% python3 -q
>>> import numpy as np
>>> np.set_printoptions(suppress=True, linewidth=100)
>>> B = np.array([[-2, 2], [2, 3]])
>>> cent = np.array([[0, 1], [1, -2]])
>>> m1 = np.block([[B, np.zeros((2, 2))], [np.zeros((2, 2)), cent]])
>>> m1
array([[-2.,  2.,  0.,  0.],
       [ 2.,  3.,  0.,  0.],
       [ 0.,  0.,  0.,  1.],
       [ 0.,  0.,  1., -2.]])
>>> # splits into 2 blocks
>>> Uu, sigma, VT = np.linalg.svd(m1, full_matrices=False)
>>> round(np.sqrt((sigma ** 2).sum()), 2), np.round(np.linalg.norm(m1), 2)
(np.float64(5.2), np.float64(5.2))
>>> np.round(sigma / sigma[0], 2)
array([1.  , 0.73, 0.65, 0.11])
>>> np.allclose(Uu * sigma @ VT, m1)
True
>>> np.round(np.linalg.eigvalsh(m1).min(), 2)
np.float64(-2.7)
>>> X = np.loadtxt("x.csv", delimiter=",")
>>> X
array([[4., 0., 3., 3., 0., 0.],
       [0., 4., 0., 0., 0., 0.],
       [3., 0., 4., 3., 0., 0.],
       [3., 0., 3., 4., 0., 0.],
       [0., 0., 0., 0., 4., 3.],
       [0., 0., 0., 0., 3., 4.]])
>>> # symmetric
>>> (np.linalg.matrix_power((X != 0) + (X.T != 0) + np.eye(6), 6) > 0).astype(int)
array([[1, 0, 1, 1, 0, 0],
       [0, 1, 0, 0, 0, 0],
       [1, 0, 1, 1, 0, 0],
       [1, 0, 1, 1, 0, 0],
       [0, 0, 0, 0, 1, 1],
       [0, 0, 0, 0, 1, 1]])
>>> feats, _ = np.linalg.qr(np.array([[-0.4, 0.0, 0.0, -0.6],
...     [0.3, 1.4, 1.1, 0.0],
...     [1.5, -0.3, -1.5, -0.1],
...     [-0.3, -2.0, -0.4, -0.4]]))
>>> feats.round(2)
array([[-0.25, -0.04, -0.4 ,  0.88],
       [ 0.19, -0.55,  0.73,  0.36],
       [ 0.93,  0.26, -0.15,  0.21],
       [-0.19,  0.79,  0.53,  0.22]])
>>> vec = np.array([-2, 0, 3, 2])
>>> np.round(np.abs(np.linalg.eigvals(feats)), 2)
array([1., 1., 1., 1.])
>>> np.round(feats.T @ (feats @ vec), 2) + 0
array([-2.,  0.,  3.,  2.])
>>> 4 - np.linalg.matrix_rank(feats - np.eye(4), tol=1e-8)
np.int64(1)
>>> np.round(np.linalg.det(feats), 2)
np.float64(-1.0)
>>> np.round(np.linalg.inv(feats), 2)
array([[-0.25,  0.19,  0.93, -0.19],
       [-0.04, -0.55,  0.26,  0.79],
       [-0.4 ,  0.73, -0.15,  0.53],
       [ 0.88,  0.36,  0.21,  0.22]])
>>> u, v = feats[2], feats[0]
>>> u @ u
np.float64(1.0)
>>> pr = (u @ v) / (u @ u) * u
>>> round(np.linalg.norm(u + v) ** 2 + np.linalg.norm(u - v) ** 2, 2)
np.float64(4.0)
>>> np.linalg.matrix_rank(np.outer(u, v))
np.int64(1)
>>> (v - pr) @ u
np.float64(0.0)
>>> pr.round(2) + 0
array([0., 0., 0., 0.])
>>> vec = np.array([3, -9, 5, 1])
>>> y = feats @ vec
>>> y.round(2)
array([-1.55,  9.51, -0.06, -4.82])
>>> np.round(np.linalg.solve(feats, y + feats[:, 1]), 2)
array([ 3., -8.,  5.,  1.])
>>> np.round(np.linalg.solve(feats, 4 * y), 2)
array([ 12., -36.,  20.,   4.])
>>> rng = np.random.default_rng(9775)
>>> idx = rng.permutation(4)
>>> B = feats[:, idx] * rng.choice([-1, 1], 4)
>>> B.round(2)
array([[-0.25, -0.04, -0.88,  0.4 ],
       [ 0.19, -0.55, -0.36, -0.73],
       [ 0.93,  0.26, -0.21,  0.15],
       [-0.19,  0.79, -0.22, -0.53]])
>>> Uu, _, VT = np.linalg.svd(feats.T @ B)
>>> idx
array([0, 1, 3, 2])
>>> J = np.load("w.npy")
>>> J
array([[0, 3, 3, 0, 1],
       [2, 1, 2, 2, 2],
       [0, 2, 1, 1, 2],
       [2, 1, 2, 2, 2]])
>>> np.argsort(-np.linalg.norm(J, axis=0).round(6), kind="stable")[:3]
array([2, 1, 4])
>>> [round(float(x), 2) for x in np.linalg.svd(J, compute_uv=False)[:3]]
[7.17, 3.1, 1.4]
>>> np.linalg.cond(J) > 100
np.True_
>>> t3 = np.stack([J, 4 * J, J[::-1]])
>>> (t3 @ J.T).shape
(3, 4, 4)
>>> np.linalg.lstsq(J[:-1].T, J[-1])[2]
np.int32(3)
>>> np.unique(J.round(6), axis=0).shape
(3, 5)
>>> X.reshape(2, -1)
array([[4., 0., 3., 3., 0., 0., 0., 4., 0., 0., 0., 0., 3., 0., 4., 3., 0., 0.],
       [3., 0., 3., 4., 0., 0., 0., 0., 0., 0., 4., 3., 0., 0., 0., 0., 3., 4.]])
>>> t3 = X.reshape(6, 2, -1)
>>> np.einsum("ihd,ihd->ih", t3, t3)
array([[25.,  9.],
       [16.,  0.],
       [25.,  9.],
       [18., 16.],
       [ 0., 25.],
       [ 0., 25.]])
>>> t3[:, 0]
array([[4., 0., 3.],
       [0., 4., 0.],
       [3., 0., 4.],
       [3., 0., 3.],
       [0., 0., 0.],
       [0., 0., 0.]])
>>> t3.shape
(6, 2, 3)
>>> vec = np.array([1, 1, 0, 0, 5])
>>> J * vec
array([[ 0,  3,  0,  0,  5],
       [ 2,  1,  0,  0, 10],
       [ 0,  2,  0,  0, 10],
       [ 2,  1,  0,  0, 10]])
>>> np.einsum("ij,j->i", J, vec)
array([ 8, 13, 12, 13])
>>> J @ np.eye(5)[4]
array([1., 2., 2., 2.])
>>> M = np.load("test9.npy")
>>> M
array([[-3,  0,  0,  0,  3],
       [ 0,  3,  0,  0,  0],
       [ 0,  0,  2, -2,  0],
       [ 0,  0,  3,  3,  0],
       [-3,  0,  0,  0, -2]])
>>> # 3 groups of indices that never mix
>>> np.round(np.linalg.det(M), 2)
np.float64(540.0)
>>> np.linalg.matrix_power(M, 4)
array([[-225,    0,    0,    0,   75],
       [   0,   81,    0,    0,    0],
       [   0,    0, -146,  -10,    0],
       [   0,    0,   15, -141,    0],
       [ -75,    0,    0,    0, -200]])
>>> np.trace(M)
np.int64(3)
>>> np.round(np.sort(np.abs(np.linalg.eigvals(M))), 2)
array([3.  , 3.46, 3.46, 3.87, 3.87])
>>> np.allclose(M @ M.T, M.T @ M)
False
